% python3 -q
>>> import numpy as np
>>> from numpy import linalg as LA
>>> np.set_printoptions(precision=1, suppress=True, linewidth=140, legacy="1.25")
>>> data = np.loadtxt("dump.csv", delimiter=",")
>>> data
array([[ -3.,  -3.,  -3.,  -3.,  -3.,  -3.,  -3.,  -3.,  -3.,  -3.],
       [ -3.,  -6.,  -6.,  -6.,  -6.,  -6.,  -6.,  -6.,  -6.,  -6.],
       [ -3.,  -6.,  -9.,  -9.,  -9.,  -9.,  -9.,  -9.,  -9.,  -9.],
       [ -3.,  -6.,  -9., -12., -12., -12., -12., -12., -12., -12.],
       [ -3.,  -6.,  -9., -12., -15., -15., -15., -15., -15., -15.],
       [ -3.,  -6.,  -9., -12., -15., -18., -18., -18., -18., -18.],
       [ -3.,  -6.,  -9., -12., -15., -18., -21., -21., -21., -21.],
       [ -3.,  -6.,  -9., -12., -15., -18., -21., -24., -24., -24.],
       [ -3.,  -6.,  -9., -12., -15., -18., -21., -24., -27., -27.],
       [ -3.,  -6.,  -9., -12., -15., -18., -21., -24., -27., -30.]])
>>> # equal to its transpose
>>> rng = np.random.default_rng(353)
>>> z = rng.permutation(10)
>>> z
array([9, 6, 3, 5, 7, 8, 2, 4, 1, 0])
>>> out = data[z][:, z]
>>> np.trace(out)
-165.0
>>> out = np.array([[2, 5],
...     [0, 8],
...     [0, 2],
...     [1, 0],
...     [3, 3],
...     [4, 3],
...     [8, 9],
...     [5, 2],
...     [7, 2],
...     [8, 9]])
>>> np.einsum("ij,ij->i", data, data)
array([  90.,  333.,  693., 1134., 1620., 2115., 2583., 2988., 3294., 3465.])
>>> LA.matrix_rank(np.vstack([data, out.T]))
10
>>> data @ out
array([[-114., -129.],
       [-222., -243.],
       [-330., -333.],
       [-438., -417.],
       [-543., -501.],
       [-639., -576.],
       [-723., -642.],
       [-783., -681.],
       [-828., -714.],
       [-852., -741.]])
>>> Z = np.sign(np.array([[8, 2, 1, 7], [5, 5, 3, 3], [7, 4, 3, 0], [5, 7, 4, 8]]))
>>> out = (np.tril(Z, -1) + np.eye(4)) @ (np.triu(Z, 1) + np.eye(4))
>>> ev = np.array([7, 3, 6, 2])
>>> feats = np.rint(out * ev @ LA.inv(out)) + 0
>>> feats
array([[ 11.,  -7.,   4.,  -1.],
       [  8.,  -7.,   8.,  -2.],
       [  8., -13.,  14.,  -2.],
       [  8., -13.,  12.,   0.]])
>>> O, Rm = LA.qr(feats)
>>> np.round(O @ Rm, 1) + 0
array([[ 11.,  -7.,   4.,  -1.],
       [  8.,  -7.,   8.,  -2.],
       [  8., -13.,  14.,  -2.],
       [  8., -13.,  12.,   0.]])
>>> O.shape, Rm.shape
((4, 4), (4, 4))
>>> np.allclose(Rm.T @ Rm, feats.T @ feats)
True
>>> np.round(O.T @ O, 1) + 0
array([[1., 0., 0., 0.],
       [0., 1., 0., 0.],
       [0., 0., 1., 0.],
       [0., 0., 0., 1.]])
>>> O
array([[-0.6, -0.6,  0.4, -0.3],
       [-0.5, -0.2, -0.7,  0.5],
       [-0.5,  0.5, -0.3, -0.7],
       [-0.5,  0.5,  0.5,  0.5]])
>>> round(float(abs(Rm[0, 0])), 1), round(LA.norm(feats[:, 0]), 1)
(17.7, 17.7)
>>> G = feats.T @ feats
>>> (feats @ feats.T).shape
(4, 4)
>>> LA.svd(feats, compute_uv=False) ** 2
array([1124. ,   48.2,    5.6,    0.2])
>>> A = np.load("w.npy")
>>> A
array([[2, 1, 5, 3, 1, 0, 2, 0, 5, 3],
       [1, 2, 1, 5, 3, 1, 0, 2, 0, 5],
       [5, 1, 2, 1, 5, 3, 1, 0, 2, 0],
       [3, 5, 1, 2, 1, 5, 3, 1, 0, 2],
       [1, 3, 5, 1, 2, 1, 5, 3, 1, 0],
       [0, 1, 3, 5, 1, 2, 1, 5, 3, 1],
       [2, 0, 1, 3, 5, 1, 2, 1, 5, 3],
       [0, 2, 0, 1, 3, 5, 1, 2, 1, 5],
       [5, 0, 2, 0, 1, 3, 5, 1, 2, 1],
       [3, 5, 0, 2, 0, 1, 3, 5, 1, 2]])
>>> out = A[0, 0] * A[1:] - np.outer(A[1:, 0], A[0])
>>> out
array([[  0,   3,  -3,   7,   5,   2,  -2,   4,  -5,   7],
       [  0,  -3, -21, -13,   5,   6,  -8,   0, -21, -15],
       [  0,   7, -13,  -5,  -1,  10,   0,   2, -15,  -5],
       [  0,   5,   5,  -1,   3,   2,   8,   6,  -3,  -3],
       [  0,   2,   6,  10,   2,   4,   2,  10,   6,   2],
       [  0,  -2,  -8,   0,   8,   2,   0,   2,   0,   0],
       [  0,   4,   0,   2,   6,  10,   2,   4,   2,  10],
       [  0,  -5, -21, -15,  -3,   6,   0,   2, -21, -13],
       [  0,   7, -15,  -5,  -3,   2,   0,  10, -13,  -5]])
>>> LA.matrix_rank(out), LA.matrix_rank(A)
(9, 10)
>>> K = np.loadtxt("a.csv", delimiter=",")
>>> K
array([[0., 3., 3., 2., 2., 0., 3., 1., 2., 3., 1., 3., 1.],
       [1., 2., 1., 3., 3., 0., 2., 1., 0., 1., 3., 0., 2.],
       [0., 1., 1., 1., 2., 2., 1., 1., 0., 2., 3., 1., 2.],
       [1., 1., 1., 1., 3., 0., 3., 0., 3., 2., 3., 1., 2.],
       [0., 2., 1., 2., 3., 1., 0., 3., 3., 2., 3., 2., 2.],
       [0., 1., 0., 0., 0., 3., 3., 3., 0., 2., 1., 2., 0.],
       [2., 0., 1., 0., 2., 1., 2., 3., 0., 3., 3., 1., 0.]])
>>> out = np.array([[-3, 3],
...     [2, 1],
...     [-2, 5],
...     [3, 5],
...     [4, -2],
...     [-1, 4],
...     [-5, -4],
...     [3, 2],
...     [1, 5],
...     [2, -5],
...     [0, 4],
...     [-1, 2],
...     [-4, 1]])
>>> LA.matrix_rank(K @ out)
2
>>> np.vstack([K, out.T]).shape
(9, 13)
>>> LA.matrix_rank(np.vstack([K, out.T]))
9
>>> out = K / np.sqrt((K ** 2).mean(axis=1, keepdims=True))
>>> LA.matrix_rank(out) == LA.matrix_rank(K)
True
>>> out[3]
array([0.5, 0.5, 0.5, 0.5, 1.5, 0. , 1.5, 0. , 1.5, 1. , 1.5, 0.5, 1. ])
>>> K - K.mean(axis=1, keepdims=True)
array([[-1.8,  1.2,  1.2,  0.2,  0.2, -1.8,  1.2, -0.8,  0.2,  1.2, -0.8,  1.2, -0.8],
       [-0.5,  0.5, -0.5,  1.5,  1.5, -1.5,  0.5, -0.5, -1.5, -0.5,  1.5, -1.5,  0.5],
       [-1.3, -0.3, -0.3, -0.3,  0.7,  0.7, -0.3, -0.3, -1.3,  0.7,  1.7, -0.3,  0.7],
       [-0.6, -0.6, -0.6, -0.6,  1.4, -1.6,  1.4, -1.6,  1.4,  0.4,  1.4, -0.6,  0.4],
       [-1.8,  0.2, -0.8,  0.2,  1.2, -0.8, -1.8,  1.2,  1.2,  0.2,  1.2,  0.2,  0.2],
       [-1.2, -0.2, -1.2, -1.2, -1.2,  1.8,  1.8,  1.8, -1.2,  0.8, -0.2,  0.8, -1.2],
       [ 0.6, -1.4, -0.4, -1.4,  0.6, -0.4,  0.6,  1.6, -1.4,  1.6,  1.6, -0.4, -1.4]])
>>> LA.matrix_rank(K - K.mean(axis=1, keepdims=True))
7
>>> np.count_nonzero(K)
70
>>> np.diff(K, axis=0)
array([[ 1., -1., -2.,  1.,  1.,  0., -1.,  0., -2., -2.,  2., -3.,  1.],
       [-1., -1.,  0., -2., -1.,  2., -1.,  0.,  0.,  1.,  0.,  1.,  0.],
       [ 1.,  0.,  0.,  0.,  1., -2.,  2., -1.,  3.,  0.,  0.,  0.,  0.],
       [-1.,  1.,  0.,  1.,  0.,  1., -3.,  3.,  0.,  0.,  0.,  1.,  0.],
       [ 0., -1., -1., -2., -3.,  2.,  3.,  0., -3.,  0., -2.,  0., -2.],
       [ 2., -1.,  1.,  0.,  2., -2., -1.,  0.,  0.,  1.,  2., -1.,  0.]])
>>> LA.rank(K)
Traceback (most recent call last):
  File "<python-input-48>", line 1, in <module>
    LA.rank(K)
    ^^^^^^^
AttributeError: module 'numpy.linalg' has no attribute 'rank'
>>> K.sum(axis=0)
array([ 4., 10.,  8.,  9., 15.,  7., 14., 12.,  8., 15., 17., 10.,  9.])
>>> LA.matrix_rank(K)
7
>>> np.abs(K).max()
3.0
>>> out = K / LA.norm(K, axis=1)
Traceback (most recent call last):
  File "<python-input-52>", line 1, in <module>
    out = K / LA.norm(K, axis=1)
          ~~^~~~~~~~~~~~~~~~~~~~
ValueError: operands could not be broadcast together with shapes (7,13) (7,) 
>>> out = K / LA.norm(K, axis=1, keepdims=True)
>>> G = out @ out.T
>>> np.argwhere(np.triu(np.abs(G) > 0.95, 1))
array([], shape=(0, 2), dtype=int64)
>>> np.round(np.degrees(np.arccos(np.clip(G[6, 3], -1, 1))), 1)
46.9
>>> (np.abs(G) > 0.9).astype(int)
array([[1, 0, 0, 0, 0, 0, 0],
       [0, 1, 0, 0, 0, 0, 0],
       [0, 0, 1, 0, 0, 0, 0],
       [0, 0, 0, 1, 0, 0, 0],
       [0, 0, 0, 0, 1, 0, 0],
       [0, 0, 0, 0, 0, 1, 0],
       [0, 0, 0, 0, 0, 0, 1]])
>>> G
array([[1. , 0.7, 0.7, 0.8, 0.8, 0.6, 0.6],
       [0.7, 1. , 0.8, 0.8, 0.8, 0.4, 0.7],
       [0.7, 0.8, 1. , 0.8, 0.8, 0.6, 0.8],
       [0.8, 0.8, 0.8, 1. , 0.8, 0.4, 0.7],
       [0.8, 0.8, 0.8, 0.8, 1. , 0.5, 0.7],
       [0.6, 0.4, 0.6, 0.4, 0.5, 1. , 0.7],
       [0.6, 0.7, 0.8, 0.7, 0.7, 0.7, 1. ]])
